$ python3 -q
>>> import numpy as np
>>> np.set_printoptions(precision=2, suppress=True, linewidth=200)
>>> X = np.loadtxt("out1.csv", delimiter=",")
>>> X
array([[ 0.6 ,  0.7 ,  0.7 , -2.5 ,  0.4 , -1.7 , -0.8 , -2.8 ,  0.6 ],
       [ 0.7 , -0.9 , -0.3 , -1.4 , -0.4 ,  0.6 , -0.6 , -0.2 , -0.1 ],
       [ 0.3 ,  0.7 , -1.1 ,  0.2 ,  0.5 ,  0.5 , -0.5 , -0.4 ,  2.4 ],
       [ 0.1 ,  0.8 , -0.5 ,  1.1 ,  2.2 , -0.3 ,  1.1 , -1.  , -1.5 ],
       [-0.2 , -0.3 , -1.3 ,  1.1 , -0.8 ,  0.3 ,  1.8 ,  0.3 , -0.2 ],
       [ 0.05, -0.56, -0.97,  1.1 , -0.59,  0.37,  2.08,  0.05, -0.06]])
>>> M2 = X / np.linalg.norm(X, axis=1, keepdims=True)
>>> C2 = M2 @ M2.T
>>> C2.round(2) + 0
array([[ 1.  ,  0.32,  0.13,  0.  , -0.61, -0.55],
       [ 0.32,  1.  , -0.02, -0.49, -0.3 , -0.27],
       [ 0.13, -0.02,  1.  , -0.15, -0.05, -0.05],
       [ 0.  , -0.49, -0.15,  1.  ,  0.19,  0.24],
       [-0.61, -0.3 , -0.05,  0.19,  1.  ,  0.97],
       [-0.55, -0.27, -0.05,  0.24,  0.97,  1.  ]])
>>> np.linalg.norm(M2, axis=1)
array([1., 1., 1., 1., 1., 1.])
>>> np.round(np.degrees(np.arccos(np.clip(C2[3, 2], -1, 1))), 2)
np.float64(98.37)
>>> C2[3].round(2) + 0
array([ 0.  , -0.49, -0.15,  1.  ,  0.19,  0.24])
>>> np.argwhere(np.triu(np.abs(C2) > 0.95, 1))
array([[4, 5]])
>>> rng = np.random.default_rng(26003)
>>> M2 = C2 + rng.integers(-2, 3, (6, 5)) @ rng.integers(-2, 3, (5, 6))
>>> M2.round(2) + 0
array([[ 0.  ,  2.32, -3.87, 12.  ,  6.39,  6.45],
       [-0.68,  2.  , -1.02,  3.51, -0.3 , -2.27],
       [ 2.13, -2.02,  8.  , -6.15,  4.95, -1.05],
       [-6.  ,  0.51,  0.85, -1.  ,  4.19, -6.76],
       [-0.61,  1.7 ,  3.95, -9.81,  0.  , -5.03],
       [-1.55, -2.27, -5.05,  8.24, -1.03,  5.  ]])
>>> M2 - C2
array([[ -1.,   2.,  -4.,  12.,   7.,   7.],
       [ -1.,   1.,  -1.,   4.,   0.,  -2.],
       [  2.,  -2.,   7.,  -6.,   5.,  -1.],
       [ -6.,   1.,   1.,  -2.,   4.,  -7.],
       [  0.,   2.,   4., -10.,  -1.,  -6.],
       [ -1.,  -2.,  -5.,   8.,  -2.,   4.]])
>>> np.linalg.matrix_rank(M2 - C2, tol=1e-8)
np.int64(5)
>>> np.round(np.linalg.svd(M2 - C2, compute_uv=False), 2) + 0
array([23.69, 10.6 ,  9.45,  3.78,  2.44,  0.  ])
>>> M2 = X + rng.integers(-2, 3, (6, 5)) @ rng.integers(-2, 3, (5, 9))
>>> M2
array([[ -1.4 ,  -3.3 ,  -1.3 ,   3.5 ,  -3.6 , -11.7 ,  -4.8 ,   2.2 ,   2.6 ],
       [  2.7 ,   0.1 ,  -1.3 ,  -3.4 ,  -1.4 ,   2.6 ,  -0.6 ,  -0.2 ,  -0.1 ],
       [  2.3 ,  -2.3 ,  -2.1 ,   6.2 ,  -0.5 ,  -6.5 ,  -1.5 ,   4.6 ,   7.4 ],
       [ -5.9 ,   5.8 ,   4.5 ,   9.1 ,   1.2 ,  -4.3 ,   5.1 ,   2.  ,  -0.5 ],
       [  1.8 ,   4.7 ,  -2.3 ,  11.1 ,  -5.8 ,  -7.7 ,   3.8 ,   8.3 ,   7.8 ],
       [ -5.95,  -9.56,   0.03,   1.1 ,   0.41,  -4.63,  -2.92,  -0.95,  -5.06]])
>>> np.linalg.matrix_rank(M2 - X, tol=1e-8)
np.int64(5)
>>> M2 - X
array([[ -2.,  -4.,  -2.,   6.,  -4., -10.,  -4.,   5.,   2.],
       [  2.,   1.,  -1.,  -2.,  -1.,   2.,   0.,   0.,   0.],
       [  2.,  -3.,  -1.,   6.,  -1.,  -7.,  -1.,   5.,   5.],
       [ -6.,   5.,   5.,   8.,  -1.,  -4.,   4.,   3.,   1.],
       [  2.,   5.,  -1.,  10.,  -5.,  -8.,   2.,   8.,   8.],
       [ -6.,  -9.,   1.,   0.,   1.,  -5.,  -5.,  -1.,  -5.]])
